% python3 -q
>>> import numpy as np
>>> np.set_printoptions(suppress=True, linewidth=120)
>>> def rd(a):
...     return np.round(a, 2) + 0
... 
>>> J = np.array([[-1.0, 3.0, -3.0], [0.0, 2.0, -3.0], [0.0, -2.0, 0.0]])
>>> J
array([[-1.,  3., -3.],
       [ 0.,  2., -3.],
       [ 0., -2.,  0.]])
>>> out = J / np.linalg.norm(J, axis=1, keepdims=True)
>>> C2 = out @ out.T
>>> (np.abs(C2) > 0.9).astype(int)
array([[1, 1, 0],
       [1, 1, 0],
       [0, 0, 1]])
>>> (C2 - 2 * np.eye(3)).round(6).argmax(axis=1)
array([1, 0, 1])
>>> rd(C2)
array([[ 1.  ,  0.95, -0.69],
       [ 0.95,  1.  , -0.55],
       [-0.69, -0.55,  1.  ]])
>>> u = np.array([-1, 2, -2, 0, 1, 0, -1, 1]) + 0.5
>>> mat = np.outer(u, u) / (u @ u)
>>> rd(mat)
array([[ 0.02, -0.09,  0.05, -0.02, -0.05, -0.02,  0.02, -0.05],
       [-0.09,  0.45, -0.27,  0.09,  0.27,  0.09, -0.09,  0.27],
       [ 0.05, -0.27,  0.16, -0.05, -0.16, -0.05,  0.05, -0.16],
       [-0.02,  0.09, -0.05,  0.02,  0.05,  0.02, -0.02,  0.05],
       [-0.05,  0.27, -0.16,  0.05,  0.16,  0.05, -0.05,  0.16],
       [-0.02,  0.09, -0.05,  0.02,  0.05,  0.02, -0.02,  0.05],
       [ 0.02, -0.09,  0.05, -0.02, -0.05, -0.02,  0.02, -0.05],
       [-0.05,  0.27, -0.16,  0.05,  0.16,  0.05, -0.05,  0.16]])
>>> rank = np.linalg.matrix_rank(mat)
>>> rank
np.int64(1)
>>> ns = np.linalg.svd(mat)[2][rank:].T
>>> rd(ns @ ns.T)
array([[ 0.98,  0.09, -0.05,  0.02,  0.05,  0.02, -0.02,  0.05],
       [ 0.09,  0.55,  0.27, -0.09, -0.27, -0.09,  0.09, -0.27],
       [-0.05,  0.27,  0.84,  0.05,  0.16,  0.05, -0.05,  0.16],
       [ 0.02, -0.09,  0.05,  0.98, -0.05, -0.02,  0.02, -0.05],
       [ 0.05, -0.27,  0.16, -0.05,  0.84, -0.05,  0.05, -0.16],
       [ 0.02, -0.09,  0.05, -0.02, -0.05,  0.98,  0.02, -0.05],
       [-0.02,  0.09, -0.05,  0.02,  0.05,  0.02,  0.98,  0.05],
       [ 0.05, -0.27,  0.16, -0.05, -0.16, -0.05,  0.05,  0.84]])
>>> [int(np.linalg.matrix_rank(mat[:i])) for i in range(1, len(mat) + 1)]
[1, 1, 1, 1, 1, 1, 1, 1]
>>> ns.shape
(8, 7)
>>> [int(np.linalg.matrix_rank(mat[:, :j + 1])) for j in range(8)]
[1, 1, 1, 1, 1, 1, 1, 1]
>>> np.allclose(mat @ ns, 0)
True
>>> np.abs(np.diag(np.linalg.qr(mat)[1])) > 1e-9
array([ True, False, False, False, False, False, False, False])
>>> rd(mat @ np.linalg.pinv(mat) @ mat)
array([[ 0.02, -0.09,  0.05, -0.02, -0.05, -0.02,  0.02, -0.05],
       [-0.09,  0.45, -0.27,  0.09,  0.27,  0.09, -0.09,  0.27],
       [ 0.05, -0.27,  0.16, -0.05, -0.16, -0.05,  0.05, -0.16],
       [-0.02,  0.09, -0.05,  0.02,  0.05,  0.02, -0.02,  0.05],
       [-0.05,  0.27, -0.16,  0.05,  0.16,  0.05, -0.05,  0.16],
       [-0.02,  0.09, -0.05,  0.02,  0.05,  0.02, -0.02,  0.05],
       [ 0.02, -0.09,  0.05, -0.02, -0.05, -0.02,  0.02, -0.05],
       [-0.05,  0.27, -0.16,  0.05,  0.16,  0.05, -0.05,  0.16]])
>>> rd(np.linalg.norm(mat, 2) / np.linalg.norm(mat))
np.float64(1.0)
>>> np.argsort(-np.linalg.norm(mat, axis=0).round(6), kind="stable")[:3]
array([1, 2, 4])
>>> [round(float(x), 2) for x in np.linalg.svd(mat, compute_uv=False)[:3]]
[1.0, 0.0, 0.0]
>>> x = np.array([5, 4, 4, 2, 3, 0, 0, 0])
>>> h1 = np.maximum(mat @ x, 0)
>>> np.flatnonzero(h1 > 1e-9)
array([1, 3, 4, 5, 7])
>>> rd(mat.T @ h1)
array([-0.2,  1. , -0.6,  0.2,  0.6,  0.2, -0.2,  0.6])
>>> rd(np.tanh(mat @ x))
array([-0.24,  0.85, -0.64,  0.24,  0.64,  0.24, -0.24,  0.64])
>>> rd(np.maximum(mat @ x, 0) - np.maximum(-mat @ x, 0))
array([-0.25,  1.25, -0.75,  0.25,  0.75,  0.25, -0.25,  0.75])
>>> rd(np.linalg.norm(mat, 2))
np.float64(1.0)
>>> rd(np.linalg.norm(mat, axis=0))
array([0.13, 0.67, 0.4 , 0.13, 0.4 , 0.13, 0.13, 0.4 ])
>>> rd(mat[4] @ mat[6])
np.float64(-0.05)
>>> F = -3 * np.eye(9) + np.eye(9, k=1)
>>> F
array([[-3.,  1.,  0.,  0.,  0.,  0.,  0.,  0.,  0.],
       [ 0., -3.,  1.,  0.,  0.,  0.,  0.,  0.,  0.],
       [ 0.,  0., -3.,  1.,  0.,  0.,  0.,  0.,  0.],
       [ 0.,  0.,  0., -3.,  1.,  0.,  0.,  0.,  0.],
       [ 0.,  0.,  0.,  0., -3.,  1.,  0.,  0.,  0.],
       [ 0.,  0.,  0.,  0.,  0., -3.,  1.,  0.,  0.],
       [ 0.,  0.,  0.,  0.,  0.,  0., -3.,  1.,  0.],
       [ 0.,  0.,  0.,  0.,  0.,  0.,  0., -3.,  1.],
       [ 0.,  0.,  0.,  0.,  0.,  0.,  0.,  0., -3.]])
>>> x = np.array([3, -5, 1, 0, 5, -5, -3, -1, -1])
>>> (F @ x).argmax()
np.int64(1)
>>> F @ np.eye(9)[2]
array([ 0.,  1., -3.,  0.,  0.,  0.,  0.,  0.,  0.])
>>> F @ (2 * x)
array([-28.,  32.,  -6.,  10., -40.,  24.,  16.,   4.,   6.])
>>> np.linalg.norm(F @ x) <= np.linalg.norm(F, 2) * np.linalg.norm(x) + 1e-9
np.True_
>>> np.sign((F @ x).round(6))
array([-1.,  1., -1.,  1., -1.,  1.,  1.,  1.,  1.])
>>> rng = np.random.default_rng(72)
>>> out = F + rng.integers(-2, 3, (9, 6)) @ rng.integers(-2, 3, (6, 9))
>>> out
array([[ -4.,   2.,   1.,  -3.,   4., -10., -10.,   2.,   0.],
       [  4.,  -7.,   2.,   8.,  -7.,   4.,   9.,  -2.,   4.],
       [  3.,  -3.,   1.,   8.,  -3.,  -6.,   1.,   3.,   2.],
       [ -4.,   4.,   6.,  -5.,   1.,  -6.,  -3.,  -1.,  -5.],
       [  6.,  -5.,  -1.,  -6.,  -1.,   7.,  -2.,  -1.,   1.],
       [ -2.,  -2.,   4.,   9.,  -4.,   1.,  11.,  -3.,  -5.],
       [  1.,   0.,   3.,  -2.,   3.,   0.,  -4.,   7.,  -4.],
       [ -1.,   7.,  -2.,  -5.,  -1.,  -6.,  -5.,   1.,   7.],
       [ -4.,   6.,   2.,   6.,  -4.,  -8.,   2.,   4.,  -1.]])
>>> out - F
array([[ -1.,   1.,   1.,  -3.,   4., -10., -10.,   2.,   0.],
       [  4.,  -4.,   1.,   8.,  -7.,   4.,   9.,  -2.,   4.],
       [  3.,  -3.,   4.,   7.,  -3.,  -6.,   1.,   3.,   2.],
       [ -4.,   4.,   6.,  -2.,   0.,  -6.,  -3.,  -1.,  -5.],
       [  6.,  -5.,  -1.,  -6.,   2.,   6.,  -2.,  -1.,   1.],
       [ -2.,  -2.,   4.,   9.,  -4.,   4.,  10.,  -3.,  -5.],
       [  1.,   0.,   3.,  -2.,   3.,   0.,  -1.,   6.,  -4.],
       [ -1.,   7.,  -2.,  -5.,  -1.,  -6.,  -5.,   4.,   6.],
       [ -4.,   6.,   2.,   6.,  -4.,  -8.,   2.,   4.,   2.]])
>>> np.linalg.matrix_rank(out - F, tol=1e-8)
np.int64(6)
>>> np.abs(out - F).sum(axis=1)
array([32., 43., 32., 31., 30., 43., 20., 37., 38.])
>>> u = np.array([0, 0, 2])
>>> np.convolve(out[0], u)
array([  0.,   0.,  -8.,   4.,   2.,  -6.,   8., -20., -20.,   4.,   0.])
>>> np.cross(out[0, :3], out[2, :3])
array([5., 7., 6.])
>>> np.polyval(u, out[0])
array([2., 2., 2., 2., 2., 2., 2., 2., 2.])
>>> U, sig, vt = np.linalg.svd(F, full_matrices=False)
>>> rd(np.sqrt((sig ** 2).sum())), rd(np.linalg.norm(F))
(np.float64(9.43), np.float64(9.43))
>>> rd(sig)
array([3.96, 3.85, 3.66, 3.42, 3.13, 2.82, 2.51, 2.25, 2.07])
>>> rd(np.cumsum(sig ** 2) / np.sum(sig ** 2))
array([0.18, 0.34, 0.49, 0.62, 0.73, 0.82, 0.9 , 0.95, 1.  ])
>>> labels = rng.permutation(8)
>>> labels
array([5, 7, 3, 4, 0, 1, 2, 6])
>>> out = mat[labels][:, labels]
>>> rd(np.sort(np.abs(np.linalg.eigvals(out))))
array([0., 0., 0., 0., 0., 0., 0., 1.])
>>> np.allclose(out, mat)
False
>>> rd(out)
array([[ 0.02,  0.05,  0.02,  0.05, -0.02,  0.09, -0.05, -0.02],
       [ 0.05,  0.16,  0.05,  0.16, -0.05,  0.27, -0.16, -0.05],
       [ 0.02,  0.05,  0.02,  0.05, -0.02,  0.09, -0.05, -0.02],
       [ 0.05,  0.16,  0.05,  0.16, -0.05,  0.27, -0.16, -0.05],
       [-0.02, -0.05, -0.02, -0.05,  0.02, -0.09,  0.05,  0.02],
       [ 0.09,  0.27,  0.09,  0.27, -0.09,  0.45, -0.27, -0.09],
       [-0.05, -0.16, -0.05, -0.16,  0.05, -0.27,  0.16,  0.05],
       [-0.02, -0.05, -0.02, -0.05,  0.02, -0.09,  0.05,  0.02]])
>>> E = np.load("w.npy")
>>> E
array([[ -6.54,  -0.23,  -6.87, -10.85],
       [  3.87,  -4.18,  10.98,  29.95],
       [  2.91,  -2.9 ,  10.54,  31.24],
       [  4.71,  -4.01,  12.78,  29.93],
       [  4.5 ,  -2.47,  13.38,  30.17],
       [  4.04,  -3.83,  10.31,  30.59],
       [ -6.87,   2.18,  -5.97,  -9.93],
       [ -6.26,   0.96,  -6.86, -12.32],
       [ -6.03,  -1.3 ,  -6.98,  -9.23],
       [  3.45,  -2.78,  13.47,  29.4 ],
       [  4.  ,  -3.46,  12.75,  29.51],
       [  6.79,  -5.46,  11.47,  31.3 ],
       [ -7.69,   1.19,  -5.84, -10.84],
       [ -7.26,  -1.56,  -2.84,  -8.51],
       [ -7.99,   0.03,  -6.74, -11.94],
       [  5.09,  -2.67,  13.11,  29.97],
       [  5.1 ,  -5.7 ,  12.55,  30.59],
       [ -6.22,  -0.79,  -6.06,  -9.44],
       [  4.52,  -2.72,  10.61,  31.01],
       [  2.64,  -4.93,  12.82,  30.61],
       [  2.89,  -4.05,  10.65,  29.6 ],
       [  5.27,  -2.75,  10.79,  30.12],
       [  4.12,  -3.81,  12.67,  29.11],
       [ -6.92,   0.89,  -5.99, -10.53]])
>>> def softmax(z):
...     e = np.exp(z - z.max(axis=-1, keepdims=True))
...     return e / e.sum(axis=-1, keepdims=True)
... 
>>> rd(softmax(E[10]))
array([0., 0., 0., 1.])
>>> S = E @ E.T / np.sqrt(4)
>>> softmax(S).round(6).argmax(axis=1)
array([14, 11, 11, 11, 11, 11, 14, 14, 14, 11, 11, 11, 14, 14, 14, 11, 11, 14, 11, 11, 11, 11, 11, 14])
